$ ipython --no-banner

In [1]: import numpy as np

In [2]: np.set_printoptions(precision=3, suppress=True, linewidth=120)

In [3]: Y = np.array([[-3, 1, -1, -3, -1, 3, -3, 3, 3],
   ...:     [-2, 3, -1, 2, 1, -1, 0, 0, 2],
   ...:     [-2, 2, -2, 0, 0, 1, -1, 2, -2]])

In [4]: mat = Y.T @ Y

In [5]: print(mat)
[[ 17 -13   9   5   1  -9  11 -13  -9]
 [-13  14  -8   3   2   2  -5   7   5]
 [  9  -8   6   1   0  -4   5  -7  -1]
 [  5   3   1  13   5 -11   9  -9  -5]
 [  1   2   0   5   2  -4   3  -3  -1]
 [ -9   2  -4 -11  -4  11 -10  11   5]
 [ 11  -5   5   9   3 -10  10 -11  -7]
 [-13   7  -7  -9  -3  11 -11  13   5]
 [ -9   5  -1  -5  -1   5  -7   5  17]]

In [6]: # rows and columns are dependent

In [7]: rk = np.linalg.matrix_rank(mat)

In [8]: print(rk)
3

In [9]: null = np.linalg.svd(mat)[2][rk:].T

In [10]: print(null.shape)
(9, 6)

In [11]: print([int(np.linalg.matrix_rank(np.delete(mat, i, axis=0))) for i in range(9)])
[3, 3, 3, 3, 3, 3, 3, 3, 3]

In [12]: print([int(np.linalg.matrix_rank(mat[:i])) for i in range(1, len(mat) + 1)])
[1, 2, 3, 3, 3, 3, 3, 3, 3]

In [13]: print(np.linalg.matrix_rank(mat.T @ mat), np.linalg.matrix_rank(mat @ mat.T))
3 3

In [14]: ev, V = np.linalg.eigh(mat)

In [15]: print(np.unique(ev.round(6) + 0, return_counts=True)[1])
[6 1 1 1]

In [16]: print(np.round(np.linalg.svd(mat, compute_uv=False), 3) + 0)
[64.844 24.477 13.679  0.     0.     0.     0.     0.     0.   ]

In [17]: print(np.round(V.T @ V, 3) + 0)
[[1. 0. 0. 0. 0. 0. 0. 0. 0.]
 [0. 1. 0. 0. 0. 0. 0. 0. 0.]
 [0. 0. 1. 0. 0. 0. 0. 0. 0.]
 [0. 0. 0. 1. 0. 0. 0. 0. 0.]
 [0. 0. 0. 0. 1. 0. 0. 0. 0.]
 [0. 0. 0. 0. 0. 1. 0. 0. 0.]
 [0. 0. 0. 0. 0. 0. 1. 0. 0.]
 [0. 0. 0. 0. 0. 0. 0. 1. 0.]
 [0. 0. 0. 0. 0. 0. 0. 0. 1.]]

In [18]: print(np.round(V @ np.diag(ev) @ V.T, 3) + 0)
[[ 17. -13.   9.   5.   1.  -9.  11. -13.  -9.]
 [-13.  14.  -8.   3.   2.   2.  -5.   7.   5.]
 [  9.  -8.   6.   1.   0.  -4.   5.  -7.  -1.]
 [  5.   3.   1.  13.   5. -11.   9.  -9.  -5.]
 [  1.   2.   0.   5.   2.  -4.   3.  -3.  -1.]
 [ -9.   2.  -4. -11.  -4.  11. -10.  11.   5.]
 [ 11.  -5.   5.   9.   3. -10.  10. -11.  -7.]
 [-13.   7.  -7.  -9.  -3.  11. -11.  13.   5.]
 [ -9.   5.  -1.  -5.  -1.   5.  -7.   5.  17.]]

In [19]: print(np.abs(V[:, -1]).round(6).argmax())
0

In [20]: print(np.round(np.linalg.eigvalsh(mat @ mat), 3) + 0)
[   0.       0.       0.       0.       0.       0.     187.115  599.114 4204.771]

In [21]: print(ev.round(3) + 0)
[ 0.     0.     0.     0.     0.     0.    13.679 24.477 64.844]
